% ipython --no-banner

In [1]: import numpy as np

In [2]: from numpy import linalg as LA

In [3]: np.set_printoptions(precision=2, suppress=True, linewidth=160, floatmode="fixed")

In [4]: E = np.loadtxt("run5.csv", delimiter=",")

In [5]: print(E)
[[-1.00  0.00  0.00 -2.00 -2.00 -2.00  0.00  0.00]
 [ 0.00 -1.00 -2.00  0.00  0.00  0.00 -2.00 -2.00]
 [ 0.00 -2.00 -1.00  0.00  0.00  0.00 -2.00 -2.00]
 [-2.00  0.00  0.00 -1.00 -2.00 -2.00  0.00  0.00]
 [-2.00  0.00  0.00 -2.00 -1.00 -2.00  0.00  0.00]
 [-2.00  0.00  0.00 -2.00 -2.00 -1.00  0.00  0.00]
 [ 0.00 -2.00 -2.00  0.00  0.00  0.00 -1.00 -2.00]
 [ 0.00 -2.00 -2.00  0.00  0.00  0.00 -2.00 -1.00]]

In [6]: # 2 blocks once reordered

In [7]: M2 = E / LA.norm(E, axis=1, keepdims=True)

In [8]: G = M2 @ M2.T

In [9]: print(np.degrees(np.arccos(np.clip(G[1, 3], -1, 1))))
90.0

In [10]: print((np.abs(G) > 0.9).astype(int))
[[1 0 0 1 1 1 0 0]
 [0 1 1 0 0 0 1 1]
 [0 1 1 0 0 0 1 1]
 [1 0 0 1 1 1 0 0]
 [1 0 0 1 1 1 0 0]
 [1 0 0 1 1 1 0 0]
 [0 1 1 0 0 0 1 1]
 [0 1 1 0 0 0 1 1]]

In [11]: print(LA.norm(M2, axis=1))
[1.00 1.00 1.00 1.00 1.00 1.00 1.00 1.00]

In [12]: print(np.round(LA.det(E), 2))
49.0

In [13]: print(round(np.abs(LA.eigvals(E)).max(), 2))
7.0

In [14]: print(np.trace(E))
-8.0

In [15]: print(round(float(LA.det(E)), 2))
49.0

In [16]: m1 = np.load("w.npy")

In [17]: print(m1)
[[3 0 0 0 0 0]
 [3 1 0 0 0 0]
 [1 1 0 0 0 0]
 [0 2 1 2 0 0]
 [1 1 3 0 2 0]
 [1 2 2 3 0 3]]

In [18]: # triangular

In [19]: x0 = np.array([3, 1, 0, 2, 3, 0])

In [20]: h = np.maximum(m1 @ x0, 0)

In [21]: print(m1.T @ h)
[82 58 58 45 20 33]

In [22]: print(h)
[ 9 10  4  6 10 11]
